>>> import numpy as np
>>> np.set_printoptions(precision=3, suppress=True, linewidth=100, legacy="1.25")
>>> arr = np.load("arr.npy")
>>> arr
array([[ 5.164,  0.982,  6.609],
       [ 4.609,  1.185,  4.701],
       [ 3.762, -1.852,  4.058],
       [ 4.329, -0.619,  4.834],
       [ 4.892, -0.495,  5.021],
       [ 6.035, -0.154,  4.673],
       [ 5.091, -1.483,  4.354],
       [ 4.203, -0.22 ,  5.897],
       [ 3.569,  0.255,  4.644],
       [ 4.892, -0.922,  5.972],
       [ 5.147, -0.171,  3.891],
       [ 6.008, -1.763,  6.176],
       [ 5.137, -0.65 ,  4.079],
       [ 5.088,  0.549,  4.581],
       [ 7.743,  0.222,  4.512],
       [ 3.626, -1.15 ,  4.84 ],
       [ 5.243, -0.965,  5.68 ],
       [ 5.207,  1.037,  5.019]])
>>> lab = arr[:, 0] > np.median(arr[:, 0])
>>> r0 = arr[lab].mean(axis=0) - arr[~lab].mean(axis=0)
>>> round(float((((arr - arr.mean(axis=0)) @ r0 > 0) == lab).mean()), 3)
0.944
>>> np.argsort(-np.abs(r0).round(6), kind="stable")
array([0, 2, 1])
>>> rng = np.random.default_rng(17)
>>> other = arr + rng.integers(-2, 3, (18, 1)) @ rng.integers(-2, 3, (1, 3))
>>> other
array([[ 3.164, -1.018,  6.609],
       [ 0.609, -2.815,  4.701],
       [ 7.762,  2.148,  4.058],
       [ 8.329,  3.381,  4.834],
       [ 4.892, -0.495,  5.021],
       [ 6.035, -0.154,  4.673],
       [ 3.091, -3.483,  4.354],
       [ 6.203,  1.78 ,  5.897],
       [ 7.569,  4.255,  4.644],
       [ 6.892,  1.078,  5.972],
       [ 5.147, -0.171,  3.891],
       [ 8.008,  0.237,  6.176],
       [ 1.137, -4.65 ,  4.079],
       [ 5.088,  0.549,  4.581],
       [ 5.743, -1.778,  4.512],
       [ 1.626, -3.15 ,  4.84 ],
       [ 9.243,  3.035,  5.68 ],
       [ 3.207, -0.963,  5.019]])
>>> np.abs(other - arr).sum(axis=1)
array([4., 8., 8., 8., 0., 0., 4., 4., 8., 4., 0., 4., 8., 0., 4., 4., 8., 4.])
>>> np.round(np.linalg.svd(other - arr, compute_uv=False), 3) + 0
array([16.,  0.,  0.])
>>> A = np.load("run9.npy")
>>> A
array([[1, 0, 0, 0, 0],
       [3, 1, 0, 0, 0],
       [2, 0, 1, 0, 0],
       [0, 3, 0, 1, 0],
       [1, 0, 0, 2, 1]])
>>> np.round(np.linalg.det(A), 3)
1.0
>>> round(float(np.abs(np.linalg.eigvals(A)).max()), 3)
1.0
>>> A @ A
array([[1, 0, 0, 0, 0],
       [6, 1, 0, 0, 0],
       [4, 0, 1, 0, 0],
       [9, 6, 0, 1, 0],
       [2, 6, 0, 4, 1]])
>>> np.linalg.matrix_power(A, 4)
array([[ 1,  0,  0,  0,  0],
       [12,  1,  0,  0,  0],
       [ 8,  0,  1,  0,  0],
       [54, 12,  0,  1,  0],
       [76, 36,  0,  8,  1]])
>>> print(np.sort(np.abs(np.linalg.eigvals(A))))
[1. 1. 1. 1. 1.]
>>> np.allclose(A, A.T)
False
>>> np.allclose(A @ A.T, A.T @ A)
False
>>> other = A / np.sqrt((A ** 2).mean(axis=1, keepdims=True))
>>> print(np.linalg.norm(other, axis=1))
[2.236 2.236 2.236 2.236 2.236]
>>> other[2]
array([2., 0., 1., 0., 0.])
>>> print(A - A.mean(axis=1, keepdims=True))
[[ 0.8 -0.2 -0.2 -0.2 -0.2]
 [ 2.2  0.2 -0.8 -0.8 -0.8]
 [ 1.4 -0.6  0.4 -0.6 -0.6]
 [-0.8  2.2 -0.8  0.2 -0.8]
 [ 0.2 -0.8 -0.8  1.2  0.2]]
>>> x = np.array([-1, -1, 2, -2, 1])
>>> y = A @ x
>>> print(y)
[-1 -4  0 -5 -4]
>>> np.linalg.solve(A, -1 * y)
array([ 1.,  1., -2.,  2., -1.])
>>> np.linalg.solve(A, y)
array([-1., -1.,  2., -2.,  1.])
>>> other = np.linalg.inv(A)
>>> round(np.linalg.det(A) * np.linalg.det(other), 3)
1.0
>>> np.round(A @ other, 3) + 0
array([[1., 0., 0., 0., 0.],
       [0., 1., 0., 0., 0.],
       [0., 0., 1., 0., 0.],
       [0., 0., 0., 1., 0.],
       [0., 0., 0., 0., 1.]])
>>> np.allclose(other, A.T)
False
>>> print(np.round(np.linalg.inv(other), 3) + 0)
[[1. 0. 0. 0. 0.]
 [3. 1. 0. 0. 0.]
 [2. 0. 1. 0. 0.]
 [0. 3. 0. 1. 0.]
 [1. 0. 0. 2. 1.]]
>>> (np.abs(other) > 1e-9).astype(int)
array([[1, 0, 0, 0, 0],
       [1, 1, 0, 0, 0],
       [1, 0, 1, 0, 0],
       [1, 1, 0, 1, 0],
       [1, 1, 0, 1, 1]])
>>> r0 = np.array([3, 4, 6]) + 0.5
>>> m1 = np.outer(r0, r0) / (r0 @ r0)
>>> m1
array([[0.164, 0.211, 0.304],
       [0.211, 0.271, 0.391],
       [0.304, 0.391, 0.565]])
>>> left, s, vt = np.linalg.svd(m1, full_matrices=False)
>>> np.round(vt @ vt.T, 3) + 0
array([[1., 0., 0.],
       [0., 1., 0.],
       [0., 0., 1.]])
>>> left.shape, s.shape, vt.shape
((3, 3), (3,), (3, 3))
>>> print(np.round(s / s[0], 3) + 0)
[1. 0. 0.]
>>> np.round(left.T @ m1 @ vt.T, 3) + 0
array([[1., 0., 0.],
       [0., 0., 0.],
       [0., 0., 0.]])
>>> print(np.abs(left[:, 0]).round(6).argmax())
2
>>> mat = np.load("layer13.npy")
>>> mat
array([[ 0.,  1.,  0.,  0.],
       [ 1.,  2.,  0.,  0.],
       [ 0.,  0., -3.,  2.],
       [ 0.,  0.,  5., -3.]])
>>> O = mat.astype(float).copy()
>>> for j in range(4):
...     O[:, j] -= O[:, :j] @ (O[:, :j].T @ O[:, j])
...     O[:, j] /= np.linalg.norm(O[:, j])
... 
>>> np.round(O.T @ mat, 3) + 0
array([[ 1.   ,  2.   ,  0.   ,  0.   ],
       [ 0.   ,  1.   ,  0.   ,  0.   ],
       [ 0.   ,  0.   ,  5.831, -3.601],
       [ 0.   ,  0.   ,  0.   ,  0.171]])
>>> O
array([[ 0.   ,  1.   ,  0.   ,  0.   ],
       [ 1.   ,  0.   ,  0.   ,  0.   ],
       [ 0.   ,  0.   , -0.514,  0.857],
       [ 0.   ,  0.   ,  0.857,  0.514]])
>>> r0, v = mat[3], mat[1]
>>> r0 @ r0
34.0
>>> pr = (r0 @ v) / (r0 @ r0) * r0
>>> round(np.linalg.norm(r0 + v) ** 2 + np.linalg.norm(r0 - v) ** 2, 3)
78.0
>>> print(pr)
[ 0.  0.  0. -0.]
>>> print(v - pr)
[1. 2. 0. 0.]
>>> print(np.outer(r0, v))
[[ 0.  0.  0.  0.]
 [ 0.  0.  0.  0.]
 [ 5. 10.  0.  0.]
 [-3. -6. -0. -0.]]
>>> O, r_ = np.linalg.qr(mat)
>>> O.shape, r_.shape
((4, 4), (4, 4))
>>> print(abs(r_[0, 0]), round(np.linalg.norm(mat[:, 0]), 3))
1.0 1.0
>>> np.trace(O @ O.T)
4.0
>>> np.allclose(r_.T @ r_, mat.T @ mat)
True
>>> r_
array([[-1.   , -2.   ,  0.   ,  0.   ],
       [ 0.   , -1.   ,  0.   ,  0.   ],
       [ 0.   ,  0.   ,  5.831, -3.601],
       [ 0.   ,  0.   ,  0.   ,  0.171]])
>>> X = np.loadtxt("mat.csv", delimiter=",")
>>> X
array([[ 3.32 , -1.   , -9.306,  1.171],
       [ 1.292, -0.201,  5.321,  8.365],
       [-1.594,  0.287, -4.705, -8.674],
       [ 3.718, -1.086, -8.8  ,  2.748],
       [-3.829,  1.108,  8.57 , -3.265],
       [ 3.014, -0.929, -9.488,  0.145],
       [-1.512,  0.558,  9.117,  3.779],
       [ 0.834, -0.072,  6.174,  7.822],
       [-0.552, -0.006, -6.653, -7.445],
       [-4.16 ,  1.1  ,  4.426, -7.867]])
>>> # rank 2
>>> lab = X[:, 3] > np.median(X[:, 3])
>>> r0 = X[lab].mean(axis=0) - X[~lab].mean(axis=0)
>>> ((X - X.mean(axis=0)) @ r0 > 0).astype(int)
array([1, 1, 0, 1, 0, 0, 1, 1, 0, 0])
>>> lab.astype(int)
array([1, 1, 0, 1, 0, 0, 1, 1, 0, 0])
>>> r0
array([ 2.955, -0.672,  2.071, 10.198])
>>> gram = np.cov(X, rowvar=False)
>>> np.argsort(-X.std(axis=0).round(6), kind="stable")
array([2, 3, 0, 1])
>>> X.std(axis=0)
array([2.709, 0.769, 7.485, 5.971])
>>> gram
array([[  8.153,  -2.287, -14.861,   9.945],
       [ -2.287,   0.657,   4.908,  -2.135],
       [-14.861,   4.908,  62.247,  12.958],
       [  9.945,  -2.135,  12.958,  39.618]])
>>> cen = X - X.mean(axis=0)
>>> left, s, vt = np.linalg.svd(cen, full_matrices=False)
>>> round((s ** 2).sum() ** 2 / (s ** 4).sum(), 3)
1.869
>>> np.abs(vt[0]).argmax()
2
>>> np.searchsorted(np.cumsum(s ** 2) / (s ** 2).sum(), 0.9) + 1
2
>>> J = np.loadtxt("sample17.csv", delimiter=",")
>>> J
array([[-1.,  0.],
       [ 1.,  2.],
       [ 3.,  4.],
       [ 5.,  6.],
       [ 7.,  8.]])
>>> other = np.c_[J[:, :1] @ np.array([[1]]), np.array([2, 0, 0, 0, 2])]
>>> other
array([[-1.,  2.],
       [ 1.,  0.],
       [ 3.,  0.],
       [ 5.,  0.],
       [ 7.,  2.]])
>>> np.linalg.matrix_rank(other)
2
>>> print(np.linalg.norm(np.linalg.qr(J)[0].T @ other, axis=0) ** 2 / ((other ** 2).sum(axis=0) + 1e-12))
[1.  0.4]
>>> feats = np.load("block13.npy")
>>> feats
array([[2., 1., 0., 0., 0.],
       [0., 2., 1., 0., 0.],
       [0., 0., 2., 1., 0.],
       [0., 0., 0., 2., 1.],
       [0., 0., 0., 0., 2.]])
>>> # triangular
>>> O, r_ = np.linalg.qr(feats)
>>> O
array([[ 1.,  0.,  0.,  0.,  0.],
       [-0.,  1.,  0.,  0.,  0.],
       [-0., -0.,  1.,  0.,  0.],
       [-0., -0., -0.,  1.,  0.],
       [-0., -0., -0., -0.,  1.]])
>>> np.trace(O @ O.T)
5.0
>>> O.shape, r_.shape
((5, 5), (5, 5))
>>> r_
array([[2., 1., 0., 0., 0.],
       [0., 2., 1., 0., 0.],
       [0., 0., 2., 1., 0.],
       [0., 0., 0., 2., 1.],
       [0., 0., 0., 0., 2.]])
>>> evals, V = np.linalg.eig(feats)
>>> np.sort(np.linalg.eigvals(feats.T))
array([2., 2., 2., 2., 2.])
>>> evals
array([2., 2., 2., 2., 2.])
>>> np.sort(np.linalg.eigvals(np.linalg.inv(feats)))
array([0.5, 0.5, 0.5, 0.5, 0.5])
>>> print(feats @ V[:, 0] - evals[0] * V[:, 0])
[0. 0. 0. 0. 0.]
>>> print(np.prod(evals))
32.0
>>> other = np.linalg.inv(feats)
>>> np.round(np.linalg.slogdet(feats)[0], 3)
1.0
>>> round(np.linalg.det(feats) * np.linalg.det(other), 3)
1.0
>>> feats @ other
array([[1., 0., 0., 0., 0.],
       [0., 1., 0., 0., 0.],
       [0., 0., 1., 0., 0.],
       [0., 0., 0., 1., 0.],
       [0., 0., 0., 0., 1.]])
>>> round(np.linalg.cond(feats), 3)
2.436
>>> np.linalg.det(feats) * other
array([[16., -8.,  4., -2.,  1.],
       [ 0., 16., -8.,  4., -2.],
       [ 0.,  0., 16., -8.,  4.],
       [ 0.,  0.,  0., 16., -8.],
       [ 0.,  0.,  0.,  0., 16.]])
>>> other
array([[ 0.5  , -0.25 ,  0.125, -0.062,  0.031],
       [ 0.   ,  0.5  , -0.25 ,  0.125, -0.062],
       [ 0.   ,  0.   ,  0.5  , -0.25 ,  0.125],
       [ 0.   ,  0.   ,  0.   ,  0.5  , -0.25 ],
       [ 0.   ,  0.   ,  0.   ,  0.   ,  0.5  ]])
